In [1]: import numpy as np

In [2]: from numpy import linalg as LA

In [3]: np.set_printoptions(suppress=True, linewidth=140)

In [4]: def rnd(a):
   ...:     return np.round(a, 4) + 0
   ...: 

In [5]: feats = np.load("arr.npy")

In [6]: feats
Out[6]: 
array([[-2, -2, -3, -3, -1,  0,  2],
       [-6,  2, -8, -2,  1, -1,  3],
       [ 3, -2,  1,  5, -6,  1,  2],
       [-4,  2, -2, -2, -4,  3,  1],
       [ 1,  1,  3,  2, -3,  2, -1],
       [-2, -2, -3, -3, -1,  0,  2],
       [-4,  0, -3, -1,  1, -1,  2],
       [-4,  0, -3, -1,  1, -1,  2],
       [-3,  3, -2, -1,  0,  1,  0],
       [ 2, -3, -2,  3, -3, -1,  3],
       [ 0, -5, -5,  0, -4, -1,  5],
       [-3,  0, -2, -1, -2, -1,  1],
       [ 0,  0,  0,  0,  0,  0,  0],
       [ 0,  0,  0,  0,  0,  0,  0],
       [-2, -2, -3, -3, -1,  0,  2],
       [-2,  1, -2,  0,  2, -3,  0],
       [-3, -2, -3,  0,  3, -5,  2]])

In [7]: # row 5 repeats row 0

In [8]: cen = feats - feats.mean(axis=0)

In [9]: U, sig, Vt = LA.svd(cen, full_matrices=False)

In [10]: rnd(sig)
Out[10]: array([15.9299, 11.1459,  9.1197,  5.6913,  2.7701,  1.8584,  0.1621])

In [11]: rnd(sig ** 2 / (sig ** 2).sum())
Out[11]: array([0.5028, 0.2461, 0.1648, 0.0642, 0.0152, 0.0068, 0.0001])

In [12]: rnd((sig ** 2).sum() ** 2 / (sig ** 4).sum())
Out[12]: np.float64(2.8991)

In [13]: rnd(cen.mean(axis=0))
Out[13]: array([0., 0., 0., 0., 0., 0., 0.])

In [14]: np.abs(Vt[0]).argmax()
Out[14]: np.int64(0)

In [15]: (np.sign(U[:, 0]) == np.sign(U[0, 0])).astype(int)
Out[15]: array([1, 1, 0, 1, 0, 1, 1, 1, 1, 0, 0, 1, 0, 0, 1, 1, 1])

In [16]: np.abs(U[:, 0]).argmax()
Out[16]: np.int64(2)

In [17]: M2 = np.c_[feats[:, :5] @ np.array([[1, 5, 5, 4, 1],
    ...:     [4, 1, 5, 5, 3],
    ...:     [1, 0, 5, 3, 3],
    ...:     [2, 5, 0, 4, 2],
    ...:     [4, 2, 4, 1, 5]]), np.array([2, 0, 2, 1, 0, 0, 1, 0, 2, 0, 2, 1, 2, 2, 2, 0, 2])]

In [18]: M2
Out[18]: 
array([[-23, -29, -39, -40, -28,   2],
       [ -6, -36, -56, -45, -23,   0],
       [-18,  26, -14,  19, -20,   2],
       [-18, -36, -36, -24, -28,   1],
       [  0,  10,  13,  23,   2,   0],
       [-23, -29, -39, -40, -28,   0],
       [ -5, -23, -31, -28, -10,   1],
       [ -5, -23, -31, -28, -10,   0],
       [  5, -17, -10,  -7,  -2,   2],
       [-18,  16, -27,  -4, -22,   0],
       [-41, -13, -66, -44, -50,   2],
       [-15, -24, -33, -24, -21,   1],
       [  0,   0,   0,   0,   0,   2],
       [  0,   0,   0,   0,   0,   2],
       [-23, -29, -39, -40, -28,   2],
       [  8,  -5,  -7,  -7,   5,   0],
       [ -2, -11, -28, -28,  -3,   2]])

In [19]: LA.matrix_rank(M2)
Out[19]: np.int64(6)

In [20]: rnd(LA.lstsq(feats, M2[:, 0])[0])
Out[20]: array([1., 4., 1., 2., 4., 0., 0.])

In [21]: LA.matrix_rank(np.c_[feats, M2])
Out[21]: np.int64(8)

In [22]: rnd(LA.norm(LA.qr(feats)[0].T @ M2, axis=0) ** 2 / ((M2 ** 2).sum(axis=0) + 1e-12))
Out[22]: array([1.    , 1.    , 1.    , 1.    , 1.    , 0.4857])

In [23]: rnd(LA.norm(M2 - feats @ LA.lstsq(feats, M2)[0], axis=0))
Out[23]: array([0.    , 0.    , 0.    , 0.    , 0.    , 4.2426])

In [24]: M2 = np.array([[2, 0, 3],
    ...:     [2, 2, 2],
    ...:     [3, 3, 0],
    ...:     [1, 3, 2],
    ...:     [3, 2, 3],
    ...:     [0, 2, 2],
    ...:     [1, 3, 1]])

In [25]: feats @ M2
Out[25]: 
array([[-21, -18, -17],
       [-28, -17, -14],
       [ -6,  10,   1],
       [-23,  -7, -17],
       [  5,  12,   3],
       [-21, -18, -17],
       [-13,  -6, -11],
       [-13,  -6, -11],
       [ -7,  -1,  -3],
       [-11,  -2,  -2],
       [-32, -20, -19],
       [-18, -12, -18],
       [  0,   0,   0],
       [  0,   0,   0],
       [-21, -18, -17],
       [ -2,  -6,  -4],
       [ -8, -11, -12]])

In [26]: np.einsum("ik,kj->ij", feats, M2)
Out[26]: 
array([[-21, -18, -17],
       [-28, -17, -14],
       [ -6,  10,   1],
       [-23,  -7, -17],
       [  5,  12,   3],
       [-21, -18, -17],
       [-13,  -6, -11],
       [-13,  -6, -11],
       [ -7,  -1,  -3],
       [-11,  -2,  -2],
       [-32, -20, -19],
       [-18, -12, -18],
       [  0,   0,   0],
       [  0,   0,   0],
       [-21, -18, -17],
       [ -2,  -6,  -4],
       [ -8, -11, -12]])

In [27]: M2.T @ feats.T
Out[27]: 
array([[-21, -28,  -6, -23,   5, -21, -13, -13,  -7, -11, -32, -18,   0,   0, -21,  -2,  -8],
       [-18, -17,  10,  -7,  12, -18,  -6,  -6,  -1,  -2, -20, -12,   0,   0, -18,  -6, -11],
       [-17, -14,   1, -17,   3, -17, -11, -11,  -3,  -2, -19, -18,   0,   0, -17,  -4, -12]])

In [28]: LA.matrix_rank(np.vstack([feats, M2.T]))
Out[28]: np.int64(7)

In [29]: U, sig, Vt = LA.svd(feats)

In [30]: rnd(sig)
Out[30]: array([19.2063, 13.5748,  9.7747,  6.246 ,  3.285 ,  1.8626,  0.1639])

In [31]: M2 = U[:, :6] @ np.diag(sig[:6]) @ Vt[:6]

In [32]: rnd(np.abs(feats - M2).max())
Out[32]: np.float64(0.0634)

In [33]: LA.matrix_rank(M2)
Out[33]: np.int64(6)

In [34]: rnd(LA.norm(feats - M2, 2)), rnd(sig[6])
Out[34]: (np.float64(0.1639), np.float64(0.1639))

In [35]: rnd(LA.norm(feats - M2) / LA.norm(feats))
Out[35]: np.float64(0.0062)

In [36]: LA.matrix_rank(feats, rtol=0.05)
Out[36]: np.int64(6)

In [37]: def softmax(z):
    ...:     e = np.exp(z - z.max(axis=-1, keepdims=True))
    ...:     return e / e.sum(axis=-1, keepdims=True)
    ...: 

In [38]: rnd(softmax(feats[15]))
Out[38]: array([0.0109, 0.2187, 0.0109, 0.0805, 0.5946, 0.004 , 0.0805])

In [39]: rnd(softmax(feats[15] + 3))
Out[39]: array([0.0109, 0.2187, 0.0109, 0.0805, 0.5946, 0.004 , 0.0805])

In [40]: rnd(softmax(feats).sum(axis=1))
Out[40]: array([1., 1., 1., 1., 1., 1., 1., 1., 1., 1., 1., 1., 1., 1., 1., 1., 1.])

In [41]: scores = feats @ feats.T / np.sqrt(7)

In [42]: rnd(softmax(scores)[15] @ feats)
Out[42]: array([-5.4314,  1.2707, -7.0498, -1.6264,  1.3634, -1.7272,  2.7991])

In [43]: softmax(scores).round(6).argmax(axis=1)
Out[43]: array([ 1,  1,  2,  3,  2,  1,  1,  1,  1, 10, 10,  1,  0,  0,  1,  1, 16])

In [44]: E = np.loadtxt("case10.csv", delimiter=",")

In [45]: E
Out[45]: 
array([[  3.,   4.,   2.,  -2.,  -3.,  -4.,  -3.,   4.],
       [  1.,   9.,   6.,   3.,   0.,  -7.,  -6.,   7.],
       [  3.,   9.,   4.,   6.,   3.,  -2., -10.,   9.],
       [ -1.,   5.,   3.,   2.,  -1.,  -5., -13.,   4.],
       [  4.,   9.,   0.,   7.,   3.,  -6., -12.,   2.],
       [  4.,   5.,   2.,   4.,   0.,  -5., -11.,  -1.],
       [  0.,   0.,   0.,   7.,   3.,  -3., -12.,   4.],
       [ -3.,   3.,   3.,   9.,   2.,  -2., -16.,   9.],
       [ -1.,   7.,   7.,   9.,   2.,   1., -20.,   8.],
       [ -4.,  11.,   9.,   8.,   7.,  -2., -18.,   6.],
       [ -2.,   7.,  12.,   6.,  11.,  -7., -15.,  10.],
       [  1.,   7.,  13.,  10.,   8.,  -5., -20.,  14.],
       [  1.,   4.,  17.,   8.,   7., -10., -21.,  11.],
       [ -1.,   2.,  20.,   7.,   8., -14., -20.,  16.],
       [ -3.,   0.,  25.,   9.,  10., -17., -20.,  20.],
       [ -8.,  -4.,  30.,  10.,  11., -22., -17.,  19.],
       [-10.,  -6.,  27.,   9.,  14., -24., -20.,  19.],
       [-13.,  -9.,  28.,   5.,  11., -27., -17.,  19.],
       [-12.,  -6.,  29.,   9.,  13., -30., -17.,  16.],
       [ -7.,  -3.,  27.,  14.,  11., -26., -18.,  15.],
       [ -8.,  -7.,  22.,  16.,  16., -22., -14.,  18.],
       [ -4., -11.,  20.,  20.,  18., -18.,  -9.,  15.],
       [ -5., -10.,  19.,  17.,  13., -18., -12.,  12.],
       [ -6.,  -5.,  19.,  13.,  17., -19., -16.,  12.],
       [ -4.,  -8.,  22.,  18.,  12., -23., -12.,  13.],
       [ -4.,  -3.,  22.,  23.,  12., -27., -13.,   8.],
       [  0.,   0.,  24.,  22.,   9., -25., -17.,  12.],
       [ -2.,  -4.,  25.,  20.,   8., -26., -17.,  10.],
       [ -6.,  -3.,  22.,  19.,  13., -29., -16.,  10.],
       [ -9.,   1.,  25.,  18.,  10., -25., -17.,  14.],
       [ -5.,   6.,  26.,  21.,   5., -22., -16.,  15.],
       [ -3.,   9.,  22.,  26.,   1., -18., -14.,  18.]])

In [46]: C = E[[11, 10]].astype(float)

In [47]: for _ in range(4):
    ...:     lab = LA.norm(E[:, None] - C, axis=-1).argmin(axis=1)
    ...:     C = np.array([E[lab == j].mean(axis=0) for j in range(2)])
    ...: 

In [48]: lab
Out[48]: array([1, 1, 1, 1, 1, 1, 1, 1, 1, 1, 1, 1, 1, 0, 0, 0, 0, 0, 0, 0, 0, 0, 0, 0, 0, 0, 0, 0, 0, 0, 0, 0])

In [49]: rnd(C[1] - C[0])
Out[49]: array([  6.251 ,   9.3644, -17.8947,  -9.6559,  -7.9271,  18.3522,   2.2794,  -8.0972])

In [50]: np.abs(C[1] - C[0]).argmax()
Out[50]: np.int64(5)

In [51]: O, vecs = LA.qr(feats[:, :2])[0], LA.qr(feats[:, 2:])[0]

In [52]: sig = LA.svd(O.T @ vecs, compute_uv=False)

In [53]: (sig > 0.9).sum()
Out[53]: np.int64(1)

In [54]: rnd(sig)
Out[54]: array([0.9993, 0.8789])

In [55]: rnd(np.degrees(np.arccos(sig.clip(0, 1))))
Out[55]: array([ 2.1957, 28.4881])

In [56]: W0 = np.array([[0, 0, 0, 0], [0, -2, 0, 0], [0, 0, 1, 0], [0, 0, 0, -2]])

In [57]: W0
Out[57]: 
array([[ 0,  0,  0,  0],
       [ 0, -2,  0,  0],
       [ 0,  0,  1,  0],
       [ 0,  0,  0, -2]])

In [58]: # triangular, det is the product of the diagonal

In [59]: vals, vecs = LA.eigh(W0)

In [60]: vecs.T @ W0 @ vecs
Out[60]: 
array([[-2.,  0.,  0.,  0.],
       [ 0., -2.,  0.,  0.],
       [ 0.,  0.,  0.,  0.],
       [ 0.,  0.,  0.,  1.]])

In [61]: vecs.T @ vecs
Out[61]: 
array([[1., 0., 0., 0.],
       [0., 1., 0., 0.],
       [0., 0., 1., 0.],
       [0., 0., 0., 1.]])

In [62]: np.unique(vals.round(6) + 0, return_counts=True)[1]
Out[62]: array([2, 1, 1])

In [63]: rnd(LA.eigvalsh(W0 + 2 * np.eye(4)))
Out[63]: array([0., 0., 2., 3.])

In [64]: J = np.loadtxt("sample16.csv", delimiter=",")

In [65]: J
Out[65]: 
array([[ 1.,  1.,  1.,  3.,  0.,  0.,  2.],
       [ 1.,  3.,  2.,  5.,  1.,  1.,  2.],
       [ 4.,  4.,  2.,  5.,  4.,  4.,  5.],
       [ 7.,  6.,  3.,  8.,  4.,  6.,  6.],
       [ 9.,  9.,  3.,  9.,  5.,  6.,  6.],
       [11., 10.,  5., 11.,  8.,  7.,  9.],
       [13., 11.,  8., 12., 11.,  9., 10.],
       [15., 13.,  8., 14., 11., 12., 10.],
       [17., 13., 10., 16., 11., 15., 13.],
       [19., 13., 10., 19., 14., 16., 14.],
       [19., 15., 10., 21., 16., 18., 16.],
       [19., 18., 12., 24., 16., 19., 18.],
       [22., 21., 14., 24., 19., 22., 19.],
       [22., 22., 17., 27., 20., 25., 20.],
       [25., 23., 19., 27., 22., 25., 20.],
       [26., 23., 20., 30., 24., 26., 21.],
       [26., 23., 23., 31., 27., 29., 24.],
       [29., 24., 24., 34., 29., 30., 24.],
       [31., 27., 27., 34., 30., 31., 27.],
       [34., 27., 30., 35., 30., 32., 29.]])

In [66]: cen = J - J.mean(axis=0)

In [67]: vecs = LA.svd(cen)[2][:1]

In [68]: M2 = cen - cen @ vecs.T @ vecs

In [69]: rnd(M2.std(axis=0))
Out[69]: array([1.3   , 1.1797, 1.6588, 0.9298, 0.907 , 0.8597, 0.7429])

In [70]: LA.norm(M2, axis=1).round(6).argmax()
Out[70]: np.int64(19)

In [71]: rnd(LA.norm(M2) / LA.norm(cen))
Out[71]: np.float64(0.121)

In [72]: rnd(np.diag(vecs.T @ vecs))
Out[72]: array([0.15  , 0.1059, 0.1242, 0.181 , 0.1524, 0.1775, 0.109 ])

In [73]: rnd((cen @ vecs.T).std(axis=0))
Out[73]: array([24.3545])

In [74]: O, Rm = LA.qr(feats)

In [75]: rnd(O @ Rm)
Out[75]: 
array([[-2., -2., -3., -3., -1.,  0.,  2.],
       [-6.,  2., -8., -2.,  1., -1.,  3.],
       [ 3., -2.,  1.,  5., -6.,  1.,  2.],
       [-4.,  2., -2., -2., -4.,  3.,  1.],
       [ 1.,  1.,  3.,  2., -3.,  2., -1.],
       [-2., -2., -3., -3., -1.,  0.,  2.],
       [-4.,  0., -3., -1.,  1., -1.,  2.],
       [-4.,  0., -3., -1.,  1., -1.,  2.],
       [-3.,  3., -2., -1.,  0.,  1.,  0.],
       [ 2., -3., -2.,  3., -3., -1.,  3.],
       [ 0., -5., -5.,  0., -4., -1.,  5.],
       [-3.,  0., -2., -1., -2., -1.,  1.],
       [ 0.,  0.,  0.,  0.,  0.,  0.,  0.],
       [ 0.,  0.,  0.,  0.,  0.,  0.,  0.],
       [-2., -2., -3., -3., -1.,  0.,  2.],
       [-2.,  1., -2.,  0.,  2., -3.,  0.],
       [-3., -2., -3.,  0.,  3., -5.,  2.]])

In [76]: rnd(O.T @ O)
Out[76]: 
array([[1., 0., 0., 0., 0., 0., 0.],
       [0., 1., 0., 0., 0., 0., 0.],
       [0., 0., 1., 0., 0., 0., 0.],
       [0., 0., 0., 1., 0., 0., 0.],
       [0., 0., 0., 0., 1., 0., 0.],
       [0., 0., 0., 0., 0., 1., 0.],
       [0., 0., 0., 0., 0., 0., 1.]])

In [77]: O.shape, Rm.shape
Out[77]: ((17, 7), (7, 7))
